$ python -q
>>> import numpy as np
>>> np.set_printoptions(precision=4, suppress=True, linewidth=160, sign=" ")
>>> feats = np.array([[-1, -1, 1], [-1, 3, -2], [1, -1, 3]])
>>> rng = np.random.default_rng(19)
>>> z = rng.permutation(3)
>>> z
array([ 0,  1,  2])
>>> out = feats[z][:, z]
>>> np.diag(out)
array([-1,  3,  3])
>>> out
array([[-1, -1,  1],
       [-1,  3, -2],
       [ 1, -1,  3]])
>>> np.sort(np.abs(np.linalg.eigvals(out)))
array([ 1.3375,  1.5674,  4.7702])
>>> out = feats ** -1
Traceback (most recent call last):
  File "<python-input-10>", line 1, in <module>
    out = feats ** -1
          ~~~~~~^^~~~
ValueError: Integers to negative integer powers are not allowed.
>>> out = np.linalg.inv(feats)
>>> round(np.linalg.slogdet(feats)[0], 4)
np.float64(-1.0)
>>> round(np.linalg.det(feats) * np.linalg.det(out), 4)
np.float64(1.0)
>>> out
array([[-0.7, -0.2,  0.1],
       [-0.1,  0.4,  0.3],
       [ 0.2,  0.2,  0.4]])
>>> np.linalg.inv(out)
array([[-1., -1.,  1.],
       [-1.,  3., -2.],
       [ 1., -1.,  3.]])
>>> hat = np.triu(np.array([[2, -1, -2], [-1, 3, 0], [0, 2, -2]]), 1) + np.eye(3)
>>> out = hat @ feats @ np.linalg.inv(hat)
>>> np.linalg.matrix_rank(out)
np.int64(3)
>>> Q = feats.astype(float).copy()
>>> for j in range(3):
...     Q[:, j] -= Q[:, :j] @ (Q[:, :j].T @ Q[:, j])
...     Q[:, j] /= np.linalg.norm(Q[:, j])
... 
>>> np.round(Q.T @ Q, 4) + 0
array([[ 1.,  0.,  0.],
       [ 0.,  1.,  0.],
       [ 0.,  0.,  1.]])
>>> Q.round(4) + 0
array([[-0.5774, -0.7071,  0.4082],
       [-0.5774,  0.7071,  0.4082],
       [ 0.5774,  0.    ,  0.8165]])
>>> np.round(Q.T @ feats, 4) + 0
array([[ 1.7321, -1.7321,  2.3094],
       [ 0.    ,  2.8284, -2.1213],
       [ 0.    ,  0.    ,  2.0412]])
>>> data = np.load("block18.npy")
>>> data
array([[ 1.9141, -8.3146,  2.425 ],
       [-4.9738,  7.7418, -1.0436],
       [ 2.7672,  4.4833, 15.1657],
       [-0.3536, -8.3296, -3.7472],
       [-4.2467,  6.9988, -0.198 ],
       [ 8.9258,  0.2431, -1.4241],
       [ 3.4183,  0.5267, -3.9304],
       [-3.6455, -9.2065,  3.9985],
       [-4.2114, -4.6273,  7.5426],
       [ 3.4421, -6.8809, -3.455 ],
       [-1.4584, -4.1092,  7.9365]])
>>> C2 = np.cov(data, rowvar=False)
>>> np.argwhere(np.triu(np.abs(np.corrcoef(data.T)) > 0.8, 1))
array([], shape=(0, 2), dtype=int64)
>>> np.argsort(-data.std(axis=0).round(6), kind="stable")
array([ 1,  2,  0])
>>> np.corrcoef(data.T)
array([[ 1.    , -0.0961, -0.1715],
       [-0.0961,  1.    ,  0.084 ],
       [-0.1715,  0.084 ,  1.    ]])
>>> dist = np.linalg.norm(data[:, None] - data[None], axis=-1)
>>> dist.mean(axis=1).argmax()
np.int64(2)
>>> np.linalg.matrix_rank(dist ** 2)
np.int64(5)
>>> np.flatnonzero(dist[10] < dist.mean() / 2)
array([  8,  10])
>>> dist[10].round(6).argsort(kind="stable")[:4]
array([ 10,   8,   7,   0])
>>> (dist + 1e9 * np.eye(11)).round(6).argmin(axis=1)
array([  7,   4,  10,   9,   1,   6,   5,   8,  10,   3,   8])
>>> vec = np.array([5, 0, 6])
>>> (data @ vec).argmax()
np.int64(2)
>>> np.sign((data @ vec).round(6))
array([ 1., -1.,  1., -1., -1.,  1., -1.,  1.,  1., -1.,  1.])
>>> data @ (2 * vec)
array([ 48.241 , -62.2612, 209.6604, -48.5024, -44.843 ,  72.1688, -12.9818,  11.527 ,  48.3972,  -7.039 ,  80.654 ])
>>> np.einsum("ij,j->i", data, vec)
array([ 24.1205, -31.1306, 104.8302, -24.2512, -22.4215,  36.0844,  -6.4909,   5.7635,  24.1986,  -3.5195,  40.327 ])
>>> (data * vec).sum(axis=1)
array([ 24.1205, -31.1306, 104.8302, -24.2512, -22.4215,  36.0844,  -6.4909,   5.7635,  24.1986,  -3.5195,  40.327 ])
>>> data @ np.ones(3)
array([ -3.9755,   1.7244,  22.4162, -12.4304,   2.5541,   7.7448,   0.0146,  -8.8535,  -1.2961,  -6.8938,   2.3689])
>>> z = data[:, 1] > np.median(data[:, 1])
>>> u = data[z].mean(axis=0) - data[~z].mean(axis=0)
>>> (((data - data.mean(axis=0)) @ u > 0) == z).mean()
np.float64(1.0)
>>> z.astype(int)
array([ 0,  1,  1,  0,  1,  1,  1,  0,  0,  0,  0])
>>> np.argsort(-np.abs(u).round(6), kind="stable")
array([ 1,  0,  2])
>>> u
array([ 1.8969, 10.9101, -0.7361])
>>> Xs = data - data.mean(axis=0)
>>> left, sv, VT = np.linalg.svd(Xs, full_matrices=False)
>>> np.abs(left[:, 0]).argmax()
np.int64(2)
>>> np.abs(VT[0]).argmax()
np.int64(1)
>>> np.abs(VT[-1])
array([ 0.9721,  0.0854,  0.2184])
>>> (np.sign(left[:, 0]) == np.sign(left[0, 0])).astype(int)
array([ 1,  0,  0,  1,  0,  1,  1,  1,  0,  1,  0])
>>> np.linalg.matrix_rank(Xs)
np.int64(3)
>>> round(float((sv ** 2).sum() ** 2 / (sv ** 4).sum()), 4)
2.7104
>>> J = np.load("case17.npy")
>>> J
array([[ 75,  19],
       [ 19,  42]])
>>> # equal to its transpose
>>> vals, vecs = np.linalg.eigh(J)
>>> vec = np.array([-5, 1])
>>> np.linalg.eigvalsh(J[1:, 1:])
array([ 42.])
>>> vec @ J @ vec
np.int64(1727)
>>> (np.sign(vecs[:, -1].round(6)) == np.sign(vecs[0, -1].round(6))).astype(int)
array([ 1,  1])
>>> E = np.loadtxt("out19.csv", delimiter=",")
>>> E
array([[-1.5491, -3.7115, 10.0914,  4.931 ],
       [10.7819,  3.3642,  3.7041, -6.1369],
       [-7.5581, 14.5792, -2.3896, -1.667 ],
       [ 9.5167, -3.4844,  1.1533,  5.9681]])
>>> t3 = np.stack([E, 5 * E, E[::-1]])
>>> np.linalg.norm(t3, axis=(1, 2))
array([  27.1864,  135.9319,   27.1864])
>>> np.linalg.matrix_rank(t3.reshape(3, -1))
np.int64(2)
>>> (t3 @ E.T).shape
(3, 4, 4)
>>> np.linalg.matrix_rank(t3)
array([ 4,  4,  4])
>>> np.einsum("bij,cij->bc", t3, t3)
array([[   739.0991,   3695.4957,     16.3854],
       [  3695.4957,  18477.4783,     81.927 ],
       [    16.3854,     81.927 ,    739.0991]])
>>> t3.shape
(3, 4, 4)
>>> Xs = data - data.mean(axis=0)
>>> vecs = np.linalg.svd(Xs)[2][:2]
>>> out = Xs - Xs @ vecs.T @ vecs
>>> (Xs @ vecs.T).std(axis=0)
array([ 6.2265,  5.6366])
>>> np.round(np.cov(Xs @ vecs.T, rowvar=False), 4) + 0
array([[ 42.6467,   0.    ],
       [  0.    ,  34.9486]])
>>> out.std(axis=0)
array([ 3.9089,  0.3432,  0.8781])
>>> vec = np.array([0, 2, 2])
>>> y = data @ vec
>>> y
array([-11.7792,  13.3964,  39.298 , -24.1536,  13.6016,  -2.362 ,  -6.8074, -10.416 ,   5.8306, -20.6718,   7.6546])
>>> np.round(np.linalg.lstsq(data, y)[0], 4) + 0
array([ 0.,  2.,  2.])
>>> np.round(np.linalg.solve(data.T @ data, data.T @ y), 4) + 0
array([ 0.,  2.,  2.])
>>> y = y + 0.1 * rng.normal(size=11)
>>> y
array([-11.6798,  13.438 ,  39.2362, -24.0864,  13.4566,  -2.3027,  -6.8636, -10.3529,   5.8745, -20.7485,   7.7074])
>>> c, *_ = np.linalg.lstsq(data, y)
>>> c.round()
array([-0.,  2.,  2.])
>>> np.round(data.T @ (y - data @ c), 4) + 0
array([ 0.,  0.,  0.])
>>> np.round(np.linalg.norm(y - data @ c), 4)
np.float64(0.2081)
